% python3 -q
>>> import numpy as np
>>> np.set_printoptions(precision=2, suppress=True, linewidth=100, sign=" ")
>>> arr = np.array([[0, 1, 0, 0, 0, 0],
...     [1, 0, 0, 0, 0, 0],
...     [0, 0, 0, 0, 0, 0],
...     [0, 0, 0, 0, 1, 1],
...     [0, 0, 0, 1, 0, 1],
...     [0, 0, 0, 1, 1, 0]])
>>> # symmetric, so the eigenvalues are real
>>> np.argwhere(np.triu(arr))
array([[ 0,  1],
       [ 3,  4],
       [ 3,  5],
       [ 4,  5]])
>>> low = np.diag(arr.sum(axis=1)) - arr
>>> np.round(np.linalg.eigvalsh(low), 2) + 0
array([ 0.,  0.,  0.,  2.,  3.,  3.])
>>> low
array([[ 1, -1,  0,  0,  0,  0],
       [-1,  1,  0,  0,  0,  0],
       [ 0,  0,  0,  0,  0,  0],
       [ 0,  0,  0,  2, -1, -1],
       [ 0,  0,  0, -1,  2, -1],
       [ 0,  0,  0, -1, -1,  2]])
>>> round(float(np.linalg.norm(arr, 2) / np.linalg.norm(arr)), 2)
0.71
>>> np.linalg.cond(arr) > 100
np.True_
>>> np.argsort(-np.linalg.norm(arr, axis=0).round(6), kind="stable")[:3]
array([ 3,  4,  5])
>>> E = np.loadtxt("mat.csv", delimiter=",")
>>> E
array([[ 0.,  0.,  0.,  0.,  0.,  1.,  0.,  0.,  1.,  0.,  0.],
       [ 0.,  0.,  0.,  1.,  0.,  0.,  0.,  1.,  0.,  0.,  0.],
       [ 0.,  0.,  0.,  0.,  0.,  0.,  0.,  0.,  0.,  0.,  0.],
       [ 0.,  1.,  0.,  0.,  0.,  0.,  0.,  1.,  0.,  0.,  0.],
       [ 0.,  0.,  0.,  0.,  0.,  0.,  1.,  0.,  0.,  1.,  1.],
       [ 1.,  0.,  0.,  0.,  0.,  0.,  0.,  0.,  1.,  0.,  0.],
       [ 0.,  0.,  0.,  0.,  1.,  0.,  0.,  0.,  0.,  1.,  1.],
       [ 0.,  1.,  0.,  1.,  0.,  0.,  0.,  0.,  0.,  0.,  0.],
       [ 1.,  0.,  0.,  0.,  0.,  1.,  0.,  0.,  0.,  0.,  0.],
       [ 0.,  0.,  0.,  0.,  1.,  0.,  1.,  0.,  0.,  0.,  1.],
       [ 0.,  0.,  0.,  0.,  1.,  0.,  1.,  0.,  0.,  1.,  0.]])
>>> evals, evecs = np.linalg.eigh(E)
>>> vec = np.array([1, -3, 6, -2, 4, 5, 7, 2, -9, -8, -5])
>>> (np.sign(evecs[:, -1].round(6)) == np.sign(evecs[0, -1].round(6))).astype(int)
array([ 1,  1,  1,  1,  0,  1,  0,  1,  1,  0,  0])
>>> np.round(evecs * np.maximum(evals, 0) @ evecs.T, 2) + 0
array([[ 0.67,  0.  ,  0.  ,  0.  ,  0.  ,  0.67,  0.  ,  0.  ,  0.67,  0.  ,  0.  ],
       [ 0.  ,  0.67,  0.  ,  0.67,  0.  ,  0.  ,  0.  ,  0.67,  0.  ,  0.  ,  0.  ],
       [ 0.  ,  0.  ,  0.  ,  0.  ,  0.  ,  0.  ,  0.  ,  0.  ,  0.  ,  0.  ,  0.  ],
       [ 0.  ,  0.67,  0.  ,  0.67,  0.  ,  0.  ,  0.  ,  0.67,  0.  ,  0.  ,  0.  ],
       [ 0.  ,  0.  ,  0.  ,  0.  ,  0.75,  0.  ,  0.75,  0.  ,  0.  ,  0.75,  0.75],
       [ 0.67,  0.  ,  0.  ,  0.  ,  0.  ,  0.67,  0.  ,  0.  ,  0.67,  0.  ,  0.  ],
       [ 0.  ,  0.  ,  0.  ,  0.  ,  0.75,  0.  ,  0.75,  0.  ,  0.  ,  0.75,  0.75],
       [ 0.  ,  0.67,  0.  ,  0.67,  0.  ,  0.  ,  0.  ,  0.67,  0.  ,  0.  ,  0.  ],
       [ 0.67,  0.  ,  0.  ,  0.  ,  0.  ,  0.67,  0.  ,  0.  ,  0.67,  0.  ,  0.  ],
       [ 0.  ,  0.  ,  0.  ,  0.  ,  0.75,  0.  ,  0.75,  0.  ,  0.  ,  0.75,  0.75],
       [ 0.  ,  0.  ,  0.  ,  0.  ,  0.75,  0.  ,  0.75,  0.  ,  0.  ,  0.75,  0.75]])
>>> np.abs(E).sum(axis=1).max(), round(np.abs(evals).max(), 2)
(np.float64(3.0), np.float64(3.0))
>>> vec @ E @ vec
np.float64(-256.0)
>>> evals, evecs = np.linalg.eigh(E)
>>> np.abs(evecs[:, -1]).round(6).argmax()
np.int64(4)
>>> np.round(evecs.T @ evecs, 2) + 0
array([[ 1.,  0.,  0.,  0.,  0.,  0.,  0.,  0.,  0.,  0.,  0.],
       [ 0.,  1.,  0.,  0.,  0.,  0.,  0.,  0.,  0.,  0.,  0.],
       [ 0.,  0.,  1.,  0.,  0.,  0.,  0.,  0.,  0.,  0.,  0.],
       [ 0.,  0.,  0.,  1.,  0.,  0.,  0.,  0.,  0.,  0.,  0.],
       [ 0.,  0.,  0.,  0.,  1.,  0.,  0.,  0.,  0.,  0.,  0.],
       [ 0.,  0.,  0.,  0.,  0.,  1.,  0.,  0.,  0.,  0.,  0.],
       [ 0.,  0.,  0.,  0.,  0.,  0.,  1.,  0.,  0.,  0.,  0.],
       [ 0.,  0.,  0.,  0.,  0.,  0.,  0.,  1.,  0.,  0.,  0.],
       [ 0.,  0.,  0.,  0.,  0.,  0.,  0.,  0.,  1.,  0.,  0.],
       [ 0.,  0.,  0.,  0.,  0.,  0.,  0.,  0.,  0.,  1.,  0.],
       [ 0.,  0.,  0.,  0.,  0.,  0.,  0.,  0.,  0.,  0.,  1.]])
>>> round(float(evals.sum()), 2), np.trace(E)
(0.0, np.float64(0.0))
>>> np.unique(evals.round(6) + 0, return_counts=True)[1]
array([ 7,  1,  2,  1])
>>> np.round(evecs.T @ E @ evecs, 2) + 0
array([[-1.,  0.,  0.,  0.,  0.,  0.,  0.,  0.,  0.,  0.,  0.],
       [ 0., -1.,  0.,  0.,  0.,  0.,  0.,  0.,  0.,  0.,  0.],
       [ 0.,  0., -1.,  0.,  0.,  0.,  0.,  0.,  0.,  0.,  0.],
       [ 0.,  0.,  0., -1.,  0.,  0.,  0.,  0.,  0.,  0.,  0.],
       [ 0.,  0.,  0.,  0., -1.,  0.,  0.,  0.,  0.,  0.,  0.],
       [ 0.,  0.,  0.,  0.,  0., -1.,  0.,  0.,  0.,  0.,  0.],
       [ 0.,  0.,  0.,  0.,  0.,  0., -1.,  0.,  0.,  0.,  0.],
       [ 0.,  0.,  0.,  0.,  0.,  0.,  0.,  0.,  0.,  0.,  0.],
       [ 0.,  0.,  0.,  0.,  0.,  0.,  0.,  0.,  2.,  0.,  0.],
       [ 0.,  0.,  0.,  0.,  0.,  0.,  0.,  0.,  0.,  2.,  0.],
       [ 0.,  0.,  0.,  0.,  0.,  0.,  0.,  0.,  0.,  0.,  3.]])
